>>> import numpy as np
>>> from numpy import linalg as LA
>>> np.set_printoptions(precision=1, suppress=True, linewidth=140)
>>> A = np.array([[2, 1, 0], [1, 3, 3], [3, 2, 2]])
>>> print(A)
[[2 1 0]
 [1 3 3]
 [3 2 2]]
>>> q = A.astype(float).copy()
>>> for j in range(3):
...     q[:, j] -= q[:, :j] @ (q[:, :j].T @ q[:, j])
...     q[:, j] /= LA.norm(q[:, j])
... 
>>> print(q)
[[ 0.5 -0.2 -0.8]
 [ 0.3  1.  -0.1]
 [ 0.8 -0.2  0.6]]
>>> M2 = A / np.sqrt((A ** 2).mean(axis=1, keepdims=True))
>>> print(LA.matrix_rank(M2) == LA.matrix_rank(A))
True
>>> print(A - A.mean(axis=1, keepdims=True))
[[ 1.   0.  -1. ]
 [-1.3  0.7  0.7]
 [ 0.7 -0.3 -0.3]]
>>> print(LA.norm(M2, axis=1))
[1.7 1.7 1.7]
>>> M = np.array([[0, -2, 0, -2], [1, 2, 1, 2], [0, -2, 0, -2], [1, 2, 1, 2]])
>>> print(M)
[[ 0 -2  0 -2]
 [ 1  2  1  2]
 [ 0 -2  0 -2]
 [ 1  2  1  2]]
>>> # looks like rank 2
>>> print(LA.matrix_rank(M, rtol=0.1))
2
>>> print([round(float(x), 1) for x in LA.svd(M, compute_uv=False)[:3]])
[5.8, 1.4, 0.0]
>>> print(np.argsort(-LA.norm(M, axis=0).round(6), kind="stable")[:3])
[1 3 0]
>>> print(LA.matrix_power(M, 2))
[[-4 -8 -4 -8]
 [ 4  4  4  4]
 [-4 -8 -4 -8]
 [ 4  4  4  4]]
>>> print(np.round(np.sort(np.abs(LA.eigvals(M))), 1) + 0)
[0.  0.  2.8 2.8]
>>> print(np.round(np.abs(LA.eigvals(M)).max(), 1))
2.8
>>> assert M == M.T
Traceback (most recent call last):
  File "<python-input-21>", line 1, in <module>
    assert M == M.T
           ^^^^^^^^
ValueError: The truth value of an array with more than one element is ambiguous. Use a.any() or a.all()
>>> print(np.allclose(M, M.T))
False
>>> U, sig, Vt = LA.svd(M)
>>> V = Vt[:(sig > 1e-8).sum()]
>>> rng = np.random.default_rng(139)
>>> x0 = M[2] + -2 * M[3] + rng.integers(2) * np.eye(4)[1]
>>> print(x0)
[-2. -6. -2. -6.]
>>> print(LA.matrix_rank(np.vstack([M, x0])))
2
>>> print(np.round(V.T @ V, 1) + 0)
[[0.5 0.  0.5 0. ]
 [0.  0.5 0.  0.5]
 [0.5 0.  0.5 0. ]
 [0.  0.5 0.  0.5]]
>>> rk = LA.matrix_rank(M)
>>> print(rk)
2
>>> N = LA.svd(M)[2][rk:].T
>>> print(np.round(M @ N, 1) + 0)
[[0. 0.]
 [0. 0.]
 [0. 0.]
 [0. 0.]]
>>> print([int(LA.matrix_rank(M[:, :j + 1])) for j in range(4)])
[1, 2, 2, 2]
>>> X = np.array([[0, 6, 4, 6], [-6, 0, 13, 2], [-4, -13, 0, -1], [-6, -2, 1, 0]])
>>> # antisymmetric, zero diagonal
>>> q, R = LA.qr(X)
>>> print(np.round(q.T @ q, 1) + 0)
[[1. 0. 0. 0.]
 [0. 1. 0. 0.]
 [0. 0. 1. 0.]
 [0. 0. 0. 1.]]
>>> print(q.round(1) + 0)
[[ 0.  -0.5 -0.1  0.9]
 [ 0.6 -0.3 -0.6 -0.3]
 [ 0.4  0.8 -0.2  0.4]
 [ 0.6 -0.2  0.7  0. ]]
>>> print(q.shape, R.shape)
(4, 4) (4, 4)
>>> print(R)
[[ -9.4  -6.8   9.    0.9]
 [  0.  -12.7  -6.5  -4.3]
 [  0.    0.   -8.   -1.8]
 [  0.    0.    0.    4.3]]
>>> print(np.allclose(R.T @ R, X.T @ X))
True
>>> print(round(abs(R[0, 0]), 1), round(float(LA.norm(X[:, 0])), 1))
9.4 9.4
